$ python3 -q
>>> import numpy as np
>>> from numpy import linalg as LA
>>> np.set_printoptions(suppress=True, linewidth=200)
>>> rd = lambda a: np.round(a, 3) + 0
>>> m1 = np.load("x.npy")
>>> m1
array([[  3.967, -12.707,  -5.355,  13.068,  10.106],
       [ 10.175,  -7.872,  -2.185,   7.982,   3.415],
       [ 11.759, -11.061,  -2.84 ,  10.61 ,   5.68 ],
       [  1.002,   8.884,   4.086,  -9.375,  -7.504],
       [ -5.098,   3.524,   0.853,  -3.753,  -1.563],
       [ -5.655,   8.699,   3.165,  -9.153,  -5.823],
       [  6.15 ,  -8.712,  -2.399,   9.137,   5.955],
       [ -9.174,   2.954,   0.107,  -3.106,   0.209],
       [ 15.801, -16.892,  -4.935,  16.941,  10.277]])
>>> G = m1.T @ m1
>>> rd(LA.eigvalsh(G)[::-1])
array([2769.879,  191.464,    0.783,    0.392,    0.271])
>>> print(rd(np.diag(G)))
[688.171 882.763  99.077 912.94  379.839]
>>> x = np.array([2, 1, 1, 0, 2])
>>> rhs = m1 @ x
>>> rd(LA.pinv(m1) @ m1)
array([[1., 0., 0., 0., 0.],
       [0., 1., 0., 0., 0.],
       [0., 0., 1., 0., 0.],
       [0., 0., 0., 1., 0.],
       [0., 0., 0., 0., 1.]])
>>> print(rd(rhs))
[ 10.084  17.123  20.977  -0.034  -8.945 -11.092  13.099 -14.869  30.329]
>>> rd(LA.solve(m1.T @ m1, m1.T @ rhs))
array([2., 1., 1., 0., 2.])
>>> rng = np.random.default_rng(391)
>>> rhs = rhs + 0.02 * rng.normal(size=9)
>>> rd(rhs)
array([ 10.085,  17.127,  21.002,  -0.05 ,  -8.947, -11.106,  13.081, -14.871,  30.299])
>>> coef, *_ = LA.lstsq(m1, rhs)
>>> [round(float(LA.norm(LA.solve(m1.T @ m1 + lam * np.eye(5), m1.T @ rhs))), 2) for lam in (0, 1, 10, 100)]
[3.11, 1.85, 1.5, 1.18]
>>> coef.round()
array([ 2.,  1.,  1., -0.,  2.])
>>> rd(m1.T @ (rhs - m1 @ coef))
array([0., 0., 0., 0., 0.])
>>> rd(LA.norm(rhs - m1 @ coef))
np.float64(0.026)
>>> M2 = np.c_[m1[:, :2] @ np.array([[3, 2], [9, 8]]), np.array([3, 3, 1, 9, 6, 0, 9, 5, 4])]
>>> rd(M2)
array([[-102.462,  -93.722,    3.   ],
       [ -40.323,  -42.626,    3.   ],
       [ -64.272,  -64.97 ,    1.   ],
       [  82.962,   73.076,    9.   ],
       [  16.422,   17.996,    6.   ],
       [  61.326,   58.282,    0.   ],
       [ -59.958,  -57.396,    9.   ],
       [  -0.936,    5.284,    5.   ],
       [-104.625, -103.534,    4.   ]])
>>> rd(LA.norm(M2 - m1 @ LA.lstsq(m1, M2)[0], axis=0))
array([ 0.   ,  0.   , 11.674])
>>> rd(LA.norm(LA.qr(m1)[0].T @ M2, axis=0) ** 2 / ((M2 ** 2).sum(axis=0) + 1e-12))
array([1.   , 1.   , 0.472])
>>> rd(LA.lstsq(m1, M2[:, 0])[0])
array([3., 9., 0., 0., 0.])
>>> LA.matrix_rank(np.c_[m1, M2])
np.int64(6)
>>> F = np.loadtxt("case0.csv", delimiter=",")
>>> F
array([[ 3.239,  1.896, -0.035,  0.996, -0.083, -1.027, -2.952,  1.03 ],
       [ 3.   ,  2.096,  0.085,  1.013, -0.098, -1.168, -3.076,  1.108],
       [ 2.966,  1.869, -0.22 ,  0.884, -0.177, -0.961, -3.254,  0.819],
       [ 3.05 ,  2.022,  0.143,  1.089, -0.085, -0.952, -2.88 ,  1.045],
       [ 2.83 ,  2.183, -0.09 ,  1.011, -0.134, -1.11 , -3.071,  1.034],
       [ 2.857,  1.821,  0.097,  0.944, -0.239, -0.933, -3.052,  0.941],
       [ 2.891,  1.961, -0.019,  1.071,  0.147, -0.925, -2.959,  0.969],
       [ 0.039,  2.053,  1.918, -0.871, -3.136, -1.06 ,  1.095, -1.007],
       [-0.075,  1.834,  2.174, -1.037, -2.808, -0.974,  1.045, -0.862],
       [-0.168,  1.931,  2.153, -1.151, -2.98 , -0.686,  0.986, -0.976],
       [ 0.099,  1.983,  2.142, -0.93 , -2.773, -1.098,  1.042, -0.942],
       [-0.022,  1.915,  1.984, -0.977, -2.859, -0.971,  1.031, -0.98 ],
       [-0.012,  2.112,  1.907, -0.909, -2.893, -0.958,  0.959, -0.86 ],
       [ 0.081,  1.999,  2.093, -1.033, -2.996, -1.049,  0.972, -1.036],
       [-3.008,  1.89 , -0.107,  3.094, -0.156,  1.938,  3.097, -3.036],
       [-2.917,  1.933,  0.056,  3.047,  0.025,  2.058,  2.906, -2.88 ],
       [-2.929,  1.951,  0.077,  3.038, -0.03 ,  2.022,  2.93 , -3.019],
       [-2.864,  1.993,  0.158,  3.007,  0.058,  1.929,  3.117, -3.084],
       [-2.988,  1.833,  0.141,  2.938, -0.019,  2.139,  3.148, -3.109],
       [-3.085,  1.999, -0.152,  2.911, -0.115,  2.118,  2.969, -2.878],
       [-3.098,  1.936, -0.085,  3.039, -0.01 ,  1.946,  2.867, -3.075]])
>>> Ac = F - F.mean(axis=0)
>>> evecs = LA.svd(Ac)[2][:3]
>>> M2 = Ac - Ac @ evecs.T @ evecs
>>> rd((Ac @ evecs.T).std(axis=0))
array([4.118, 2.323, 0.142])
